In [1]: import numpy as np

In [2]: np.set_printoptions(precision=2, suppress=True, linewidth=160)

In [3]: def tidy(a):
   ...:     return np.round(a, 2) + 0
   ...: 

In [4]: other = np.array([[1, 1], [1, -1]])

In [5]: rng = np.random.default_rng(732)

In [6]: K = np.kron(other, np.kron(other, other))[rng.permutation(8)][:4]

In [7]: K
Out[7]: 
array([[ 1,  1, -1, -1, -1, -1,  1,  1],
       [ 1,  1, -1, -1,  1,  1, -1, -1],
       [ 1,  1,  1,  1,  1,  1,  1,  1],
       [ 1, -1, -1,  1, -1,  1,  1, -1]])

In [8]: gram = K.T @ K

In [9]: np.linalg.matrix_rank(gram)
Out[9]: np.int64(4)

In [10]: (K @ K.T).shape
Out[10]: (4, 4)

In [11]: tidy(np.linalg.eigvalsh(gram)[::-1])
Out[11]: array([8., 8., 8., 8., 0., 0., 0., 0.])

In [12]: tidy(np.linalg.svd(K, compute_uv=False) ** 2)
Out[12]: array([8., 8., 8., 8.])

In [13]: gram
Out[13]: 
array([[ 4,  2, -2,  0,  0,  2,  2,  0],
       [ 2,  4,  0, -2,  2,  0,  0,  2],
       [-2,  0,  4,  2,  2,  0,  0,  2],
       [ 0, -2,  2,  4,  0,  2,  2,  0],
       [ 0,  2,  2,  0,  4,  2, -2,  0],
       [ 2,  0,  0,  2,  2,  4,  0, -2],
       [ 2,  0,  0,  2, -2,  0,  4,  2],
       [ 0,  2,  2,  0,  0, -2,  2,  4]])

In [14]: X = np.load("w.npy")

In [15]: X
Out[15]: 
array([[-1.  ,  0.05,  0.1 ],
       [-2.  , -4.03, -1.1 ],
       [-1.  , -2.97, -0.7 ],
       [-0.9 , -3.93, -0.9 ],
       [-0.7 ,  9.6 ,  2.3 ],
       [-0.5 , -3.21, -0.9 ],
       [-0.2 ,  0.48,  0.  ],
       [ 0.5 , -2.65, -0.7 ],
       [ 1.8 , -5.25, -1.3 ],
       [ 0.1 ,  0.67,  0.2 ],
       [ 0.8 ,  0.32,  0.1 ]])

In [16]: vec = np.array([-1, -3, 5])

In [17]: y = X @ vec

In [18]: coef, lr = np.zeros(3), 1 / np.linalg.norm(X, 2) ** 2

In [19]: for i in range(15):
    ...:     coef -= lr * X.T @ (X @ coef - y)
    ...:     if i % 5 == 0: print(i, round(np.linalg.norm(X @ coef - y), 2))
    ...: 
0 3.3
5 2.56
10 2.06

In [20]: tidy(np.linalg.cond(X))
Out[20]: np.float64(59.25)
